In [1]: import numpy as np

In [2]: import numpy.linalg as la

In [3]: np.set_printoptions(precision=2, suppress=True, linewidth=120)

In [4]: X = np.load("case11.npy")

In [5]: print(X)
[[ 1.    0.    0.    0.    0.    0.    0.    0.  ]
 [ 0.    0.31  0.    0.   -0.95  0.    0.    0.  ]
 [ 0.    0.    1.    0.    0.    0.    0.    0.  ]
 [ 0.    0.    0.    1.    0.    0.    0.    0.  ]
 [ 0.    0.95  0.    0.    0.31  0.    0.    0.  ]
 [ 0.    0.    0.    0.    0.    1.    0.    0.  ]
 [ 0.    0.    0.    0.    0.    0.    1.    0.  ]
 [ 0.    0.    0.    0.    0.    0.    0.    1.  ]]

In [6]: print(np.abs(X).max())
1.0

In [7]: print(X - X[0])
[[ 0.    0.    0.    0.    0.    0.    0.    0.  ]
 [-1.    0.31  0.    0.   -0.95  0.    0.    0.  ]
 [-1.    0.    1.    0.    0.    0.    0.    0.  ]
 [-1.    0.    0.    1.    0.    0.    0.    0.  ]
 [-1.    0.95  0.    0.    0.31  0.    0.    0.  ]
 [-1.    0.    0.    0.    0.    1.    0.    0.  ]
 [-1.    0.    0.    0.    0.    0.    1.    0.  ]
 [-1.    0.    0.    0.    0.    0.    0.    1.  ]]

In [8]: print(X.mean(axis=0))
[ 0.12  0.16  0.12  0.12 -0.08  0.12  0.12  0.12]

In [9]: print(np.unravel_index(np.abs(X).argmax(), X.shape))
(np.int64(0), np.int64(0))

In [10]: print(X.sum(axis=1))
[ 1.   -0.64  1.    1.    1.26  1.    1.    1.  ]

In [11]: print(X.sum(axis=0))
[ 1.    1.26  1.    1.   -0.64  1.    1.    1.  ]

In [12]: print(np.round(X.T @ X, 2) + 0)
[[1. 0. 0. 0. 0. 0. 0. 0.]
 [0. 1. 0. 0. 0. 0. 0. 0.]
 [0. 0. 1. 0. 0. 0. 0. 0.]
 [0. 0. 0. 1. 0. 0. 0. 0.]
 [0. 0. 0. 0. 1. 0. 0. 0.]
 [0. 0. 0. 0. 0. 1. 0. 0.]
 [0. 0. 0. 0. 0. 0. 1. 0.]
 [0. 0. 0. 0. 0. 0. 0. 1.]]

In [13]: print(la.norm(X, axis=0))
[1. 1. 1. 1. 1. 1. 1. 1.]

In [14]: O, R = la.qr(X)

In [15]: print(np.trace(O @ O.T))
8.0

In [16]: print(abs(R[0, 0]), round(float(la.norm(X[:, 0])), 2))
1.0 1.0

In [17]: print(O)
[[ 1.    0.    0.    0.    0.    0.    0.    0.  ]
 [-0.   -0.31  0.    0.   -0.95  0.    0.    0.  ]
 [-0.   -0.    1.    0.    0.    0.    0.    0.  ]
 [-0.   -0.   -0.    1.    0.    0.    0.    0.  ]
 [-0.   -0.95 -0.   -0.    0.31  0.    0.    0.  ]
 [-0.   -0.   -0.   -0.   -0.    1.    0.    0.  ]
 [-0.   -0.   -0.   -0.   -0.   -0.    1.    0.  ]
 [-0.   -0.   -0.   -0.   -0.   -0.   -0.    1.  ]]

In [18]: print(np.abs(np.diag(R)))
[1. 1. 1. 1. 1. 1. 1. 1.]

In [19]: print(O @ R)
[[ 1.    0.    0.    0.    0.    0.    0.    0.  ]
 [ 0.    0.31  0.    0.   -0.95  0.    0.    0.  ]
 [ 0.    0.    1.    0.    0.    0.    0.    0.  ]
 [ 0.    0.    0.    1.    0.    0.    0.    0.  ]
 [ 0.    0.95  0.    0.    0.31  0.    0.    0.  ]
 [ 0.    0.    0.    0.    0.    1.    0.    0.  ]
 [ 0.    0.    0.    0.    0.    0.    1.    0.  ]
 [ 0.    0.    0.    0.    0.    0.    0.    1.  ]]

In [20]: print(np.sort(la.eigvals(X).real))
[0.31 0.31 1.   1.   1.   1.   1.   1.  ]

In [21]: print(X @ X)
[[ 1.    0.    0.    0.    0.    0.    0.    0.  ]
 [ 0.   -0.81  0.    0.   -0.59  0.    0.    0.  ]
 [ 0.    0.    1.    0.    0.    0.    0.    0.  ]
 [ 0.    0.    0.    1.    0.    0.    0.    0.  ]
 [ 0.    0.59  0.    0.   -0.81  0.    0.    0.  ]
 [ 0.    0.    0.    0.    0.    1.    0.    0.  ]
 [ 0.    0.    0.    0.    0.    0.    1.    0.  ]
 [ 0.    0.    0.    0.    0.    0.    0.    1.  ]]

In [22]: E = np.load("layer3.npy")

In [23]: print(E)
[[ 3.56  9.08  2.85 -2.37  8.05  0.78 -7.8  -1.    8.94 -1.79  4.35  1.23 -6.64]
 [ 1.36 -0.43 -2.44 -1.01  0.18  0.15  2.17 -4.28 -3.86 13.3   3.85  1.41  2.37]
 [ 2.08 -0.52  0.72 -0.72  0.19 -2.21  2.06 -2.28 -3.49 12.92  4.02 -1.24  2.7 ]
 [ 1.4  -1.3   0.29 -0.58  1.42 -1.74  2.52 -3.32 -4.75 13.23  0.99 -0.92  2.04]
 [ 3.45  8.12  3.02 -2.43  7.25  0.22 -6.52 -1.88  8.81 -1.53  1.22  2.58 -5.92]
 [ 4.31 10.    1.8  -2.9   8.65  2.51 -6.96  0.81  9.93 -2.19  3.62  1.91 -7.14]
 [ 2.79  8.5   1.78 -2.89  8.11  0.63 -5.68  0.66  8.9  -1.29  4.24  2.26 -5.84]
 [ 0.22 -1.93 -2.69  2.36 -0.18 -0.56  4.58 -2.55 -1.2  13.61  3.07  0.67  2.65]
 [ 2.47 -0.28  0.4  -2.61  1.   -3.45  1.45 -1.06 -3.8  14.55  2.34  1.11  1.56]
 [ 3.36  7.66  3.15 -3.09  5.34  0.26 -7.3  -0.09  9.5  -3.29  3.64  1.26 -7.02]
 [ 0.06 -0.23 -1.15 -2.81  0.25 -0.77  2.48 -2.81 -2.42 14.44  2.29 -1.52  3.24]
 [ 3.07  9.44  4.23 -2.17  6.14  2.09 -7.21 -0.04  9.68 -1.29  3.32  2.69 -4.85]
 [ 1.74 -0.02  0.31 -2.85  0.58 -1.61  2.59 -2.07 -2.   14.9   0.95 -0.35  2.88]
 [ 1.19 -0.56 -1.6   0.21 -0.57 -0.97  2.55 -2.13 -4.41 13.05  1.48  0.66  4.74]
 [ 2.53 -1.69 -1.11 -0.29 -0.98 -0.26  0.89 -2.25 -3.3  12.6   2.02 -0.14  5.89]
 [ 3.53  8.47  1.31 -3.54  8.    1.84 -7.64 -0.23 10.06 -1.26  5.67  3.61 -5.6 ]
 [ 2.38  8.48  4.8  -3.01  7.88 -2.01 -7.73 -0.41  7.2  -4.62  4.76  2.61 -4.64]
 [ 5.62 10.7   3.39 -2.62  6.79 -1.27 -5.3   0.28  7.41 -1.56  4.05  1.67 -5.71]
 [ 2.72 -2.14  0.34 -2.42 -0.05 -1.1   1.86 -3.29 -3.65 12.63  2.99  2.9   2.34]
 [ 4.23 -3.46 -0.23 -2.13  0.27  0.54  1.39 -0.36 -3.32 13.8   1.41  0.6   4.27]
 [ 2.4   7.79  2.78 -2.98  7.29  0.72 -8.4  -1.69  7.69 -2.21  3.85  3.66 -6.03]
 [ 1.64  7.37  4.45 -3.31  6.77 -0.51 -6.88 -0.55  9.73 -2.85  6.02  3.09 -5.8 ]
 [ 1.64  0.16  0.06 -1.02 -0.22 -2.09  3.52 -2.39 -4.41 10.58  3.16 -1.88  3.26]
 [ 1.88 -0.06  0.41 -2.35  1.12  0.69  2.65 -2.22 -2.52 14.56  2.9  -1.6   5.19]
 [ 4.96  7.11  3.1  -4.31  7.81  0.41 -7.74 -1.33  8.52 -2.42  4.56  0.75 -6.12]
 [ 1.46 -2.13 -0.5  -0.91 -0.37 -0.89  2.66 -4.55 -3.44 13.2   1.35  0.01  5.43]
 [ 3.66  8.74  2.99 -3.44  7.11  1.3  -6.93 -0.19  8.37 -4.29  4.41  0.53 -5.39]
 [ 1.79 -0.22 -1.05 -1.15  1.19 -0.95  1.99 -2.88 -2.72 12.05  2.19  1.46  2.65]
 [ 4.61  9.66  4.72 -2.96  7.55  0.3  -6.43 -1.19  8.73 -2.65  4.88  1.89 -4.06]
 [ 2.3   8.95  4.49 -2.39  7.65  1.38 -7.61  0.17  8.38 -2.48  5.06  3.13 -5.53]
 [ 0.95  0.81 -0.59 -0.3  -0.64  0.16  3.49 -2.59 -0.62 11.89  2.64 -0.85  2.45]
 [ 2.85  9.05  2.6  -1.98  7.47  0.83 -6.44 -2.38  9.26 -2.18  4.12  2.75 -5.22]
 [ 3.9   7.81  2.16 -0.93  6.68 -0.54 -7.05  1.04  9.24 -0.2   3.14  4.11 -6.31]
 [ 3.19  9.62  2.72 -2.12  6.06 -0.36 -8.   -1.06  9.62 -2.7   4.73  3.69 -8.47]
 [ 4.4   8.23  2.34 -1.89  6.73  0.77 -5.58 -0.14 10.62 -1.87  3.8   2.94 -5.49]]

In [24]: Xs = E - E.mean(axis=0)

In [25]: U, s, Vt = la.svd(Xs, full_matrices=False)

In [26]: print(np.round(s ** 2 / (s ** 2).sum(), 2) + 0)
[0.94 0.01 0.01 0.01 0.01 0.01 0.   0.   0.   0.   0.   0.   0.  ]

In [27]: print(round(float((s ** 2).sum() ** 2 / (s ** 4).sum()), 2))
1.14

In [28]: print(Vt[0] * np.sign(Vt[0, np.abs(Vt[0]).argmax()]))
[-0.06 -0.35 -0.13  0.06 -0.26 -0.05  0.35 -0.08 -0.45  0.57 -0.07 -0.09  0.34]

In [29]: print(la.matrix_rank(Xs))
13
